$ python -q
>>> import numpy as np
>>> import numpy.linalg as la
>>> np.set_printoptions(precision=2, suppress=True, linewidth=120, legacy="1.25")
>>> def tidy(a):
...     return np.round(a, 2) + 0
... 
>>> m1 = np.loadtxt("x.csv", delimiter=",")
>>> m1
array([[ -4.39,   0.54,  -1.38, -12.  ,   6.06,  -2.52,   5.82,  12.55],
       [  4.51,  -9.16,  10.45,  -1.33,   0.85,   0.69,  -9.97,  -9.18],
       [ -8.37,   9.26,   7.52,   2.47,  -3.07,  -1.21,  -1.44, -12.98],
       [ -9.6 , -10.16,   1.94, -10.24,  -1.11,  -7.55,  -1.1 ,  -6.06],
       [ -1.76, -15.09,   1.98,   2.47,  -4.37,   3.37,  -3.53,  10.77],
       [  7.68, -14.19,  -4.89,  -4.18,  -4.75,   3.19,  -6.6 ,  -4.68],
       [ -6.  ,  -3.27,   2.87,  -8.83,  10.65,   0.28,   9.3 ,  -8.2 ],
       [ -2.41,   8.7 ,   3.18,   1.64,  -1.72,  15.72,  -3.64,   6.51],
       [ -2.89,  11.12,  -3.12,  -1.68,  -6.68,  -1.29,  -1.1 ,  14.42],
       [ -0.07,  -6.15,   7.74,   8.05,  -9.36,  -8.77,  -6.55,   5.48],
       [  2.63,  -4.03,  -2.89,   2.2 ,  -9.63,   3.97, -14.65,  -6.37],
       [ -3.83,  -5.09, -11.54,  -1.33,  -2.48,  14.13,  -2.38,   3.58],
       [  2.32,  -3.88,  14.29,  -3.69,   2.07,  -8.71,   8.99,  -0.96],
       [  6.43,  14.23,  -0.59,  -1.51,  -1.36,   2.46, -11.62,  -3.26],
       [ -8.76,  -7.34,   0.3 ,  -4.27,  12.22,   1.31,   1.61,  -9.88],
       [  8.05,  10.03,  -5.29,   2.52,   9.24,   6.25,  -8.18,   2.99],
       [  6.83,  -6.06,  -1.72,   1.7 ,  15.52,   3.72,  -5.27,  -5.31]])
>>> Xs = m1 - m1.mean(axis=0)
>>> Uu, sigma, Vh = la.svd(Xs, full_matrices=False)
>>> np.searchsorted(np.cumsum(sigma ** 2) / (sigma ** 2).sum(), 0.9) + 1
5
>>> tidy(Vh[0] * np.sign(Vh[0, np.abs(Vh[0]).argmax()]))
array([ 0.21,  0.54, -0.29,  0.25, -0.29,  0.36, -0.36,  0.41])
>>> tidy(np.abs(Vh[-1]))
array([0.32, 0.02, 0.39, 0.43, 0.24, 0.1 , 0.66, 0.23])
>>> (np.sign(Uu[:, 0]) == np.sign(Uu[0, 0])).astype(int)
array([1, 1, 1, 1, 0, 1, 1, 0, 0, 0, 0, 0, 1, 0, 1, 0, 1])
>>> tidy(sigma)
array([42.51, 36.25, 34.14, 31.91, 23.69, 18.29, 13.24,  9.77])
>>> tidy(m1.sum(axis=0))
array([ -9.63, -30.54,  18.85, -28.01,  12.08,  25.04, -50.31, -10.58])
>>> tidy(la.svd(m1, compute_uv=False))
array([42.65, 37.48, 34.33, 32.15, 23.8 , 18.4 , 16.96, 13.07])
>>> np.abs(m1).max()
15.72
>>> tidy(m1.mean(axis=0))
array([-0.57, -1.8 ,  1.11, -1.65,  0.71,  1.47, -2.96, -0.62])
>>> x0 = np.array([3, 1, 1, 2, 0, 1, 0, 0])
>>> h = np.maximum(m1 @ x0, 0)
>>> tidy(np.maximum(m1 @ (3 * x0), 0))
array([  0.  ,  38.55,   0.  ,   0.  ,   0.  ,   0.  ,   0.  ,  70.95,   0.  ,  26.13,  28.02,   0.  ,   3.84,  97.11,
         0.  , 120.54,  59.49])
>>> tidy(m1.T @ h)
array([  694.91,   735.34,     2.45,   193.72,   436.43,   734.71, -1205.89,   -67.68])
>>> tidy(h)
array([ 0.  , 12.85,  0.  ,  0.  ,  0.  ,  0.  ,  0.  , 23.65,  0.  ,  8.71,  9.34,  0.  ,  1.28, 32.37,  0.  , 40.18,
       19.83])
>>> tidy(np.tanh(m1 @ x0))
array([-1.  ,  1.  , -1.  , -1.  , -1.  , -0.84, -1.  ,  1.  , -1.  ,  1.  ,  1.  , -1.  ,  0.86,  1.  , -1.  ,  1.  ,
        1.  ])
>>> np.flatnonzero(h > 1e-9)
array([ 1,  7,  9, 10, 12, 13, 15, 16])
>>> data = np.loadtxt("w.csv", delimiter=",")
>>> tidy(data)
array([[ 5.44,  1.62,  1.82, -1.85,  0.73,  2.22,  1.83,  7.23],
       [ 1.81, -2.12,  1.72, -3.69,  2.02,  4.7 ,  5.05,  4.89],
       [ 5.55,  1.8 ,  1.79, -1.72,  0.65,  2.05,  1.63,  7.25],
       [-5.  , -1.  , -1.87,  2.27, -1.  , -2.77, -2.5 , -7.1 ],
       [ 6.24,  3.46,  1.42, -0.27, -0.23,  0.16, -0.57,  6.82],
       [ 6.14,  3.05,  1.55, -0.69,  0.02,  0.7 ,  0.04,  7.04],
       [ 1.31,  4.09, -1.1 ,  3.83, -2.29, -4.97, -5.73, -1.69],
       [-3.04, -4.79,  0.61, -3.46,  2.18,  4.55,  5.46, -0.43],
       [-5.13, -1.18, -1.86,  2.15, -0.92, -2.61, -2.31, -7.15],
       [-2.8 ,  1.31, -1.83,  3.43, -1.81, -4.34, -4.52, -5.72],
       [-0.66,  2.95, -1.53,  3.86, -2.19, -4.95, -5.47, -3.8 ],
       [ 6.05,  4.58,  0.87,  1.14, -1.03, -1.66, -2.59,  5.47],
       [-5.65, -1.97, -1.77,  1.59, -0.57, -1.87, -1.42, -7.25],
       [-6.  , -4.63, -0.82, -1.24,  1.09,  1.78,  2.72, -5.35],
       [-5.57, -4.94, -0.5 , -1.89,  1.43,  2.61,  3.59, -4.37],
       [ 6.16,  3.1 ,  1.53, -0.63, -0.01,  0.63, -0.04,  7.02],
       [-5.7 , -2.06, -1.76,  1.52, -0.53, -1.79, -1.32, -7.25],
       [ 2.68, -1.42,  1.82, -3.47,  1.84,  4.39,  4.6 ,  5.63],
       [ 6.02,  4.62,  0.83,  1.21, -1.07, -1.75, -2.68,  5.38],
       [-5.11, -5.06, -0.23, -2.35,  1.67,  3.18,  4.18, -3.51],
       [-1.39,  2.44, -1.65,  3.77, -2.09, -4.82, -5.23, -4.5 ],
       [ 5.95,  2.54,  1.67, -1.14,  0.29,  1.28,  0.72,  7.2 ],
       [-2.14,  1.87, -1.76,  3.62, -1.96, -4.6 , -4.9 , -5.17],
       [ 2.7 , -1.4 ,  1.82, -3.47,  1.83,  4.38,  4.59,  5.64],
       [-1.32,  2.5 , -1.64,  3.78, -2.1 , -4.83, -5.26, -4.43],
       [-5.31, -1.43, -1.84,  1.99, -0.82, -2.4 , -2.05, -7.2 ],
       [-3.11, -4.82,  0.58, -3.43,  2.17,  4.52,  5.44, -0.52],
       [ 3.56, -0.61,  1.89, -3.14,  1.59,  3.94,  3.99,  6.29],
       [ 3.11,  4.82, -0.58,  3.43, -2.17, -4.52, -5.44,  0.52],
       [ 1.77,  4.31, -0.99,  3.76, -2.28, -4.91, -5.71, -1.16],
       [ 3.73, -0.44,  1.89, -3.06,  1.54,  3.83,  3.84,  6.41],
       [-5.74, -4.85, -0.61, -1.67,  1.32,  2.33,  3.3 , -4.73],
       [ 6.18,  4.35,  1.02,  0.79, -0.84, -1.21, -2.1 ,  5.89],
       [ 6.22,  3.34,  1.46, -0.41, -0.15,  0.33, -0.38,  6.9 ],
       [ 2.33,  4.55, -0.82,  3.65, -2.25, -4.78, -5.63, -0.47]])
>>> Uu, sigma, Vh = la.svd(data)
>>> evecs = Vh[:(sigma > 1e-8).sum()]
>>> rng = np.random.default_rng(688151)
>>> x0 = data[15] + 4 * data[27] + rng.integers(2) * np.eye(8)[7]
>>> tidy(x0)
array([ 20.4 ,   0.66,   9.08, -13.21,   6.36,  16.39,  15.9 ,  33.18])
>>> tidy(np.diag(evecs.T @ evecs))
array([0.39, 0.26, 0.04, 0.15, 0.05, 0.25, 0.33, 0.53])
>>> np.allclose(evecs.T @ evecs @ x0, x0)
False
